% ipython --no-banner

In [1]: import numpy as np

In [2]: np.set_printoptions(precision=2, suppress=True, linewidth=100)

In [3]: Z = np.array([[-6, 5, 5, 9, -6, 1], [-3, 3, 4, 7, -9, 9], [3, 5, 4, 2, 0, 6]])

In [4]: M = np.repeat(Z, 18 // 3, axis=0)

In [5]: rng = np.random.default_rng(9122)

In [6]: M = M + 0.3 * rng.normal(size=M.shape)

In [7]: M
Out[7]: 
array([[-5.88,  5.31,  5.25,  8.97, -5.19,  0.82],
       [-6.02,  4.85,  5.24,  8.63, -6.13,  1.27],
       [-5.6 ,  5.28,  5.61,  9.12, -6.45,  0.91],
       [-6.23,  4.66,  4.98,  8.85, -5.99,  1.02],
       [-6.5 ,  4.85,  5.1 ,  8.82, -6.28,  0.79],
       [-5.78,  5.42,  5.07,  8.54, -5.95,  1.1 ],
       [-2.75,  2.42,  3.83,  6.32, -9.56,  9.14],
       [-3.35,  3.51,  4.19,  7.04, -8.76,  9.19],
       [-2.8 ,  3.36,  4.4 ,  7.28, -8.99,  9.01],
       [-3.3 ,  2.88,  4.25,  6.92, -8.38,  9.63],
       [-2.64,  2.79,  4.17,  7.41, -8.98,  9.07],
       [-2.65,  2.56,  4.19,  6.35, -8.95,  8.48],
       [ 2.65,  4.58,  4.4 ,  2.05,  0.05,  5.82],
       [ 3.44,  5.32,  3.84,  1.72,  0.4 ,  6.18],
       [ 2.98,  4.77,  3.93,  2.33,  0.22,  5.83],
       [ 3.12,  5.14,  3.9 ,  1.97,  0.44,  5.74],
       [ 2.79,  5.63,  3.99,  2.01,  0.78,  5.74],
       [ 3.09,  4.74,  4.32,  2.22,  0.39,  6.38]])

In [8]: r0, r1 = M[9], M[15]

In [9]: round(float(r0 @ r0), 2)
Out[9]: 248.11

In [10]: pr = (r0 @ r1) / (r0 @ r0) * r0

In [11]: pr
Out[11]: array([-1.15,  1.  ,  1.48,  2.41, -2.92,  3.36])

In [12]: x0 = np.array([1, -2, 0, 0, -2, 0])

In [13]: np.sign((M @ x0).round(6))
Out[13]: array([-1., -1., -1., -1., -1., -1.,  1.,  1.,  1.,  1.,  1.,  1., -1., -1., -1., -1., -1., -1.])

In [14]: (M @ x0).argmax()
Out[14]: np.int64(6)

In [15]: M @ np.eye(6)[2]
Out[15]: 
array([5.25, 5.24, 5.61, 4.98, 5.1 , 5.07, 3.83, 4.19, 4.4 , 4.25, 4.17, 4.19, 4.4 , 3.84, 3.93,
       3.9 , 3.99, 4.32])

In [16]: np.linalg.norm(M @ x0) <= np.linalg.norm(M, 2) * np.linalg.norm(x0) + 1e-9
Out[16]: np.True_

In [17]: th = np.radians(180)

In [18]: Rm = np.eye(6)

In [19]: Rm[2, 2] = Rm[1, 1] = np.cos(th)

In [20]: Rm[2, 1], Rm[1, 2] = -np.sin(th), np.sin(th)

In [21]: Rm.round(2) + 0
Out[21]: 
array([[ 1.,  0.,  0.,  0.,  0.,  0.],
       [ 0., -1.,  0.,  0.,  0.,  0.],
       [ 0.,  0., -1.,  0.,  0.,  0.],
       [ 0.,  0.,  0.,  1.,  0.,  0.],
       [ 0.,  0.,  0.,  0.,  1.,  0.],
       [ 0.,  0.,  0.,  0.,  0.,  1.]])

In [22]: B = M @ Rm.T

In [23]: np.allclose(np.linalg.norm(M, axis=1), np.linalg.norm(B, axis=1))
Out[23]: True

In [24]: np.allclose(M @ M.T, B @ B.T)
Out[24]: True

In [25]: B
Out[25]: 
array([[-5.88, -5.31, -5.25,  8.97, -5.19,  0.82],
       [-6.02, -4.85, -5.24,  8.63, -6.13,  1.27],
       [-5.6 , -5.28, -5.61,  9.12, -6.45,  0.91],
       [-6.23, -4.66, -4.98,  8.85, -5.99,  1.02],
       [-6.5 , -4.85, -5.1 ,  8.82, -6.28,  0.79],
       [-5.78, -5.42, -5.07,  8.54, -5.95,  1.1 ],
       [-2.75, -2.42, -3.83,  6.32, -9.56,  9.14],
       [-3.35, -3.51, -4.19,  7.04, -8.76,  9.19],
       [-2.8 , -3.36, -4.4 ,  7.28, -8.99,  9.01],
       [-3.3 , -2.88, -4.25,  6.92, -8.38,  9.63],
       [-2.64, -2.79, -4.17,  7.41, -8.98,  9.07],
       [-2.65, -2.56, -4.19,  6.35, -8.95,  8.48],
       [ 2.65, -4.58, -4.4 ,  2.05,  0.05,  5.82],
       [ 3.44, -5.32, -3.84,  1.72,  0.4 ,  6.18],
       [ 2.98, -4.77, -3.93,  2.33,  0.22,  5.83],
       [ 3.12, -5.14, -3.9 ,  1.97,  0.44,  5.74],
       [ 2.79, -5.63, -3.99,  2.01,  0.78,  5.74],
       [ 3.09, -4.74, -4.32,  2.22,  0.39,  6.38]])

In [26]: np.linalg.svd(M, compute_uv=False), np.linalg.svd(B, compute_uv=False)
Out[26]: 
(array([50.88, 21.28, 13.95,  1.39,  1.08,  0.83]),
 array([50.88, 21.28, 13.95,  1.39,  1.08,  0.83]))

In [27]: F = np.loadtxt("w.csv", delimiter=",")

In [28]: F
Out[28]: 
array([[-2.,  0.,  3., -5., -2.,  0.,  4.,  4.],
       [ 0.,  2.,  0., -3., -3.,  6.,  1., -3.],
       [ 3.,  0., -6.,  2., -2.,  3.,  0., -2.],
       [-5., -3.,  2.,  6., -4., -1.,  4.,  3.],
       [-2., -3., -2., -4., -6.,  1.,  2.,  2.],
       [ 0.,  6.,  3., -1.,  1.,  0., -2.,  0.],
       [ 4.,  1.,  0.,  4.,  2., -2.,  0.,  0.],
       [ 4., -3., -2.,  3.,  2.,  0.,  0.,  0.]])

In [29]: w, vecs = np.linalg.eigh(F)

In [30]: x0 = np.array([-3, 2, 0, 3, -2, 0, 3, 3])

In [31]: np.abs(F).sum(axis=1).max(), round(float(np.abs(w).max()), 2)
Out[31]: (np.float64(28.0), 13.99)

In [32]: np.linalg.eigvalsh(F[1:, 1:])
Out[32]: array([-11.6 ,  -8.17,  -3.61,   0.27,   1.05,   6.41,  11.64])

In [33]: (np.sign(vecs[:, -1].round(6)) == np.sign(vecs[0, -1].round(6))).astype(int)
Out[33]: array([1, 1, 1, 0, 1, 1, 0, 0])

In [34]: round(x0 @ F @ x0 / (x0 @ x0), 2), round(float(w[0]), 2), round(w[-1], 2)
Out[34]: (np.float64(0.73), -13.99, np.float64(11.79))

In [35]: B = F / np.linalg.norm(F, axis=1, keepdims=True)

In [36]: G = B @ B.T

In [37]: round(float(np.degrees(np.arccos(np.clip(G[3, 7], -1, 1)))), 2)
Out[37]: 94.11

In [38]: (G - 2 * np.eye(8)).round(6).argmax(axis=1)
Out[38]: array([4, 2, 7, 4, 0, 1, 7, 6])

In [39]: G[3]
Out[39]: array([ 0.24, -0.26, -0.18,  1.  ,  0.29, -0.39, -0.07, -0.07])

In [40]: np.argwhere(np.triu(np.abs(G) > 0.95, 1))
Out[40]: array([], shape=(0, 2), dtype=int64)

In [41]: (np.abs(G) > 0.9).astype(int)
Out[41]: 
array([[1, 0, 0, 0, 0, 0, 0, 0],
       [0, 1, 0, 0, 0, 0, 0, 0],
       [0, 0, 1, 0, 0, 0, 0, 0],
       [0, 0, 0, 1, 0, 0, 0, 0],
       [0, 0, 0, 0, 1, 0, 0, 0],
       [0, 0, 0, 0, 0, 1, 0, 0],
       [0, 0, 0, 0, 0, 0, 1, 0],
       [0, 0, 0, 0, 0, 0, 0, 1]])
